$ python3 -q
>>> import numpy as np
>>> from numpy import linalg as LA
>>> np.set_printoptions(suppress=True, linewidth=140)
>>> def tidy(a):
...     return np.round(a, 2) + 0
... 
>>> M = np.load("test13.npy")
>>> print(M)
[[1 0 0 0]
 [0 5 0 0]
 [0 0 6 0]
 [0 0 0 4]]
>>> Lm = LA.cholesky(M)
>>> print(np.prod(np.diag(Lm)) ** 2, tidy(LA.det(M)))
120.0 120.0
>>> print(tidy(Lm @ Lm.T))
[[1. 0. 0. 0.]
 [0. 5. 0. 0.]
 [0. 0. 6. 0.]
 [0. 0. 0. 4.]]
>>> print(LA.eigvalsh(M).min() > 0)
True
>>> print(tidy(Lm))
[[1.   0.   0.   0.  ]
 [0.   2.24 0.   0.  ]
 [0.   0.   2.45 0.  ]
 [0.   0.   0.   2.  ]]
>>> W = np.array([[-3, -3], [-1, 3], [-1, -3], [3, 3]])
>>> beta = np.array([-1, 2])
>>> hid = np.maximum(Lm @ W + beta, 0)
>>> print((hid > 0).astype(int))
[[0 0]
 [0 1]
 [0 0]
 [1 1]]
>>> W2 = np.array([[-3, -2], [-1, -2]])
>>> print(W @ W2)
[[ 12  12]
 [  0  -4]
 [  6   8]
 [-12 -12]]
>>> print((hid @ W2).round(6).argmax(axis=1))
[0 0 0 0]
>>> P = np.triu(np.array([[0, 1, 2, 4], [1, 1, 0, 2], [3, 3, 2, 5], [2, 1, 4, 3]]), 1) + np.eye(4)
>>> other = P @ M @ LA.inv(P)
>>> print(np.trace(other), np.trace(M))
16.0 16
>>> print(np.poly(other))
[   1.  -16.   89. -194.  120.]
>>> Q, Rm = LA.qr(M)
>>> print(np.allclose(Rm.T @ Rm, M.T @ M))
True
>>> print(Q.T @ Q)
[[1. 0. 0. 0.]
 [0. 1. 0. 0.]
 [0. 0. 1. 0.]
 [0. 0. 0. 1.]]
>>> print(Q.shape, Rm.shape)
(4, 4) (4, 4)
>>> print(np.abs(np.diag(Rm)))
[1. 5. 6. 4.]
>>> w, vecs = LA.eigh(M)
>>> vec = np.array([2, -2, -1, 1])
>>> print((np.sign(vecs[:, -1].round(6)) == np.sign(vecs[0, -1].round(6))).astype(int))
[1 1 0 1]
>>> print(vecs * np.maximum(w, 0) @ vecs.T)
[[1. 0. 0. 0.]
 [0. 5. 0. 0.]
 [0. 0. 6. 0.]
 [0. 0. 0. 4.]]
>>> print(tidy(LA.eigvalsh(M[1:, 1:])))
[4. 5. 6.]
>>> arr = np.load("run13.npy")
>>> print(arr)
[[-7.63 -4.91 -7.35  4.21 -1.97 -3.08  2.99]
 [ 3.14 -1.61  5.02 -2.07 -6.11  5.31  6.5 ]
 [ 3.26 -0.37  4.11 -2.06 -5.83  6.28  6.93]
 [-8.63 -3.31 -6.42  4.1  -3.25 -0.59  3.3 ]
 [ 0.39 -5.3  -3.66  1.41  6.64  1.64  0.1 ]
 [ 0.9  -0.71  4.4  -1.68 -6.89  7.6   6.84]
 [-7.53 -6.53 -6.81  4.09 -2.85 -1.26  3.36]
 [ 1.57 -0.87  4.5  -1.56 -6.23  5.58  6.23]
 [-6.77 -8.01 -7.38  4.22 -4.7  -2.28  1.76]
 [-1.24 -4.09 -3.1   1.88  6.19  2.28 -1.18]
 [ 1.01 -4.29 -6.13  1.11  5.5   0.45 -1.21]
 [ 0.84 -3.41 -5.36  1.77  5.02  1.22 -2.97]
 [ 2.28 -2.29  5.56 -2.23 -5.99  6.69  7.43]
 [ 3.24 -1.23  5.73 -3.29 -6.51  5.18  7.38]
 [ 1.55 -1.8   5.46 -1.55 -5.8   5.48  5.08]
 [ 2.57 -0.62  5.4  -2.76 -7.16  5.45  6.71]
 [-0.22 -2.76 -5.18  0.53  6.53  0.29 -0.59]
 [-0.27 -4.57 -2.96  2.85  4.46  1.72 -1.7 ]
 [-0.1  -2.91 -4.4   2.99  6.66  0.84 -3.27]
 [-5.62 -4.93 -6.56  4.83 -4.34 -1.97  0.05]
 [-7.25 -7.33 -6.5   4.28 -2.42 -2.97  2.37]
 [ 2.25 -1.03  4.29 -1.24 -6.58  6.23  5.82]
 [ 0.05 -4.17 -3.39  1.8   8.12  1.   -2.31]
 [-7.09 -3.87 -6.6   1.84 -2.29 -1.93  1.9 ]
 [-8.41 -6.11 -7.01  4.68 -4.69 -3.99  2.3 ]
 [ 3.75 -0.82  6.49 -2.68 -6.97  6.63  6.05]
 [ 2.86 -0.96  5.01 -3.36 -7.21  7.92  7.56]
 [-8.35 -3.88 -6.16  3.49 -4.89 -4.31  3.32]
 [-8.49 -5.33 -7.    4.91 -1.25 -3.04  2.58]
 [-8.4  -5.83 -7.4   2.99 -4.34 -2.64  1.88]
 [ 3.5  -1.03  3.59 -3.82 -7.29  4.7   4.87]
 [-7.61 -2.7  -4.88  4.33 -2.76 -2.37  2.77]
 [-8.04 -4.77 -6.53  4.86 -3.44 -2.2   1.97]
 [-7.2  -4.82 -6.82  2.04 -3.93 -3.7   1.4 ]
 [ 0.93 -3.41 -3.31  1.5   7.5   0.48 -2.97]
 [-1.19 -4.75 -2.6   3.    6.35  2.26 -1.63]
 [-6.23 -6.76 -4.86  4.58 -3.64 -2.36  3.76]
 [ 3.18 -2.16  5.16 -1.41 -5.61  5.6   7.29]
 [ 2.34 -2.56  4.34 -3.22 -5.66  6.44  5.66]
 [ 1.32 -1.47  5.94 -2.79 -4.75  5.77  6.74]
 [-7.25 -6.7  -6.42  3.48 -4.53 -2.14  2.82]
 [-0.98 -1.84 -4.31  1.01  7.67  0.88 -3.55]
 [-1.31 -3.33 -3.67  2.91  5.1  -0.18 -3.69]]
>>> D = LA.norm(arr[:, None] - arr[None], axis=-1)
>>> print(LA.matrix_rank(D ** 2))
9
>>> print((D + 1e9 * np.eye(43)).round(6).argmin(axis=1))
[28 37  1 32  9 21 40 21 40 35 11 10 37 15  7 13 10 35 34 32  6  7 34 33 29 15 12 24  0 40 15  3  0 29 22  9 40  1  1 12 29 18 18]
>>> print(D.mean(axis=1).argmax())
26
>>> print(D.shape)
(43, 43)
>>> print(D[33].round(6).argsort(kind="stable")[:4])
[33 29 23 27]
>>> print(np.unravel_index(D.round(6).argmax(), D.shape))
(np.int64(25), np.int64(28))
>>> G = np.cov(arr, rowvar=False)
>>> print(tidy(np.corrcoef(arr[:, 0], arr[:, 2])[0, 1]))
0.83
>>> print(tidy(np.corrcoef(arr.T)))
[[ 1.    0.77  0.83 -0.87  0.01  0.9   0.26]
 [ 0.77  1.    0.82 -0.84 -0.26  0.82  0.45]
 [ 0.83  0.82  1.   -0.93 -0.47  0.95  0.7 ]
 [-0.87 -0.84 -0.93  1.    0.37 -0.92 -0.6 ]
 [ 0.01 -0.26 -0.47  0.37  1.   -0.28 -0.9 ]
 [ 0.9   0.82  0.95 -0.92 -0.28  1.    0.55]
 [ 0.26  0.45  0.7  -0.6  -0.9   0.55  1.  ]]
>>> feats = np.array([[0, 0, 1],
...     [0, 0, 0],
...     [0, 0, 1],
...     [0, 0, 0],
...     [2, 0, 1],
...     [0, 0, 0],
...     [1, 1, 2],
...     [0, 0, 0],
...     [2, 0, 2],
...     [0, 0, 0],
...     [0, 0, 1],
...     [0, 0, 0],
...     [0, 0, 0],
...     [0, 0, 0]])
>>> print(feats)
[[0 0 1]
 [0 0 0]
 [0 0 1]
 [0 0 0]
 [2 0 1]
 [0 0 0]
 [1 1 2]
 [0 0 0]
 [2 0 2]
 [0 0 0]
 [0 0 1]
 [0 0 0]
 [0 0 0]
 [0 0 0]]
>>> z = feats[:, 2] > np.median(feats[:, 2])
>>> r0 = feats[z].mean(axis=0) - feats[~z].mean(axis=0)
>>> print(np.argsort(-np.abs(r0).round(6), kind="stable"))
[2 0 1]
>>> print(z.astype(int))
[1 0 1 0 1 0 1 0 1 0 1 0 0 0]
>>> print((((feats - feats.mean(axis=0)) @ r0 > 0) == z).mean())
1.0
>>> print(((feats - feats.mean(axis=0)) @ r0 > 0).astype(int))
[1 0 1 0 1 0 1 0 1 0 1 0 0 0]
>>> print(tidy(r0))
[0.83 0.17 1.33]
>>> w, vecs = LA.eig(M)
>>> print(tidy(np.sort(LA.eigvals(M @ M))))
[ 1. 16. 25. 36.]
>>> print(tidy(np.sort(LA.eigvals(LA.inv(M)))))
[0.17 0.2  0.25 1.  ]
>>> print(tidy(LA.svd(M, compute_uv=False)))
[6. 5. 4. 1.]
>>> print(M[:, 0] @ M[:, 3])
0
>>> print(M @ M.T)
[[ 1  0  0  0]
 [ 0 25  0  0]
 [ 0  0 36  0]
 [ 0  0  0 16]]
>>> print(M.T @ M)
[[ 1  0  0  0]
 [ 0 25  0  0]
 [ 0  0 36  0]
 [ 0  0  0 16]]
>>> print(tidy(LA.pinv(M)))
[[1.   0.   0.   0.  ]
 [0.   0.2  0.   0.  ]
 [0.   0.   0.17 0.  ]
 [0.   0.   0.   0.25]]
>>> rng = np.random.default_rng(456759)
>>> z = rng.permutation(3)
>>> other = feats[:, z] * rng.choice([-1, 1], 3)
>>> print(other)
[[ 0  1  0]
 [ 0  0  0]
 [ 0  1  0]
 [ 0  0  0]
 [-2  1  0]
 [ 0  0  0]
 [-1  2  1]
 [ 0  0  0]
 [-2  2  0]
 [ 0  0  0]
 [ 0  1  0]
 [ 0  0  0]
 [ 0  0  0]
 [ 0  0  0]]
>>> Uu, _, Vh = LA.svd(feats.T @ other)
>>> print(tidy(Uu @ Vh))
[[-1.  0.  0.]
 [ 0.  0.  1.]
 [ 0.  1.  0.]]
>>> print(tidy(LA.lstsq(feats, other)[0]))
[[-1.  0.  0.]
 [ 0.  0.  1.]
 [ 0.  1.  0.]]
>>> W0 = np.load("block0.npy")
>>> print(tidy(W0))
[[0.25 0.   0.   0.   0.   0.25 0.   0.   0.   0.   0.25 0.25]
 [0.5  0.5  0.   0.   0.   0.   0.   0.   0.   0.   0.   0.  ]
 [0.   0.33 0.67 0.   0.   0.   0.   0.   0.   0.   0.   0.  ]
 [0.   0.   0.25 0.25 0.   0.   0.   0.   0.25 0.25 0.   0.  ]
 [0.17 0.17 0.   0.   0.33 0.   0.   0.   0.   0.   0.17 0.17]
 [0.   0.   0.   0.   0.14 0.29 0.14 0.14 0.   0.   0.14 0.14]
 [0.   0.   0.33 0.   0.   0.   0.33 0.   0.   0.   0.   0.33]
 [0.25 0.   0.25 0.   0.   0.   0.   0.25 0.   0.25 0.   0.  ]
 [0.   0.2  0.   0.   0.   0.   0.2  0.2  0.2  0.2  0.   0.  ]
 [0.14 0.   0.   0.14 0.   0.   0.   0.14 0.14 0.29 0.14 0.  ]
 [0.   0.   0.   0.   0.   0.   0.   0.   0.   0.   1.   0.  ]
 [0.25 0.25 0.   0.25 0.   0.   0.   0.   0.   0.   0.   0.25]]
>>> Uu, sig, Vh = LA.svd(W0, full_matrices=False)
>>> print((sig > 1e-8).sum())
12
>>> print(tidy(sig))
[1.14 1.01 0.76 0.64 0.59 0.4  0.38 0.33 0.28 0.17 0.09 0.02]
>>> print(tidy(Vh @ Vh.T))
[[1. 0. 0. 0. 0. 0. 0. 0. 0. 0. 0. 0.]
 [0. 1. 0. 0. 0. 0. 0. 0. 0. 0. 0. 0.]
 [0. 0. 1. 0. 0. 0. 0. 0. 0. 0. 0. 0.]
 [0. 0. 0. 1. 0. 0. 0. 0. 0. 0. 0. 0.]
 [0. 0. 0. 0. 1. 0. 0. 0. 0. 0. 0. 0.]
 [0. 0. 0. 0. 0. 1. 0. 0. 0. 0. 0. 0.]
 [0. 0. 0. 0. 0. 0. 1. 0. 0. 0. 0. 0.]
 [0. 0. 0. 0. 0. 0. 0. 1. 0. 0. 0. 0.]
 [0. 0. 0. 0. 0. 0. 0. 0. 1. 0. 0. 0.]
 [0. 0. 0. 0. 0. 0. 0. 0. 0. 1. 0. 0.]
 [0. 0. 0. 0. 0. 0. 0. 0. 0. 0. 1. 0.]
 [0. 0. 0. 0. 0. 0. 0. 0. 0. 0. 0. 1.]]
>>> W = np.array([[-6, 9],
...     [-5, -9],
...     [6, 5],
...     [7, 2],
...     [7, -4],
...     [7, 0],
...     [4, -1],
...     [3, -8],
...     [-7, -1],
...     [1, 8],
...     [-2, 7],
...     [2, 7]])
>>> beta = np.array([0, 0])
>>> hid = np.maximum(W0 @ W + beta, 0)
>>> print(tidy(hid))
[[0.25 5.75]
 [0.   0.  ]
 [2.33 0.33]
 [1.75 3.5 ]
 [0.5  1.  ]
 [4.   0.14]
 [4.   3.67]
 [1.   3.5 ]
 [0.   0.  ]
 [0.   3.57]
 [0.   7.  ]
 [0.   2.25]]
>>> print(LA.matrix_rank(hid))
2
>>> print((hid > 0).astype(int))
[[1 1]
 [0 0]
 [1 1]
 [1 1]
 [1 1]
 [1 1]
 [1 1]
 [1 1]
 [0 0]
 [0 1]
 [0 1]
 [0 1]]
>>> W2 = np.array([[1, 0, 3], [3, 2, 1]])
>>> print(tidy(hid @ W2))
[[17.5  11.5   6.5 ]
 [ 0.    0.    0.  ]
 [ 3.33  0.67  7.33]
 [12.25  7.    8.75]
 [ 3.5   2.    2.5 ]
 [ 4.43  0.29 12.14]
 [15.    7.33 15.67]
 [11.5   7.    6.5 ]
 [ 0.    0.    0.  ]
 [10.71  7.14  3.57]
 [21.   14.    7.  ]
 [ 6.75  4.5   2.25]]
>>> print((hid @ W2).round(6).argmax(axis=1))
[0 0 2 0 0 2 2 0 0 0 0 0]
>>> print(W @ W2)
[[ 21  18  -9]
 [-32 -18 -24]
 [ 21  10  23]
 [ 13   4  23]
 [ -5  -8  17]
 [  7   0  21]
 [  1  -2  11]
 [-21 -16   1]
 [-10  -2 -22]
 [ 25  16  11]
 [ 19  14   1]
 [ 23  14  13]]
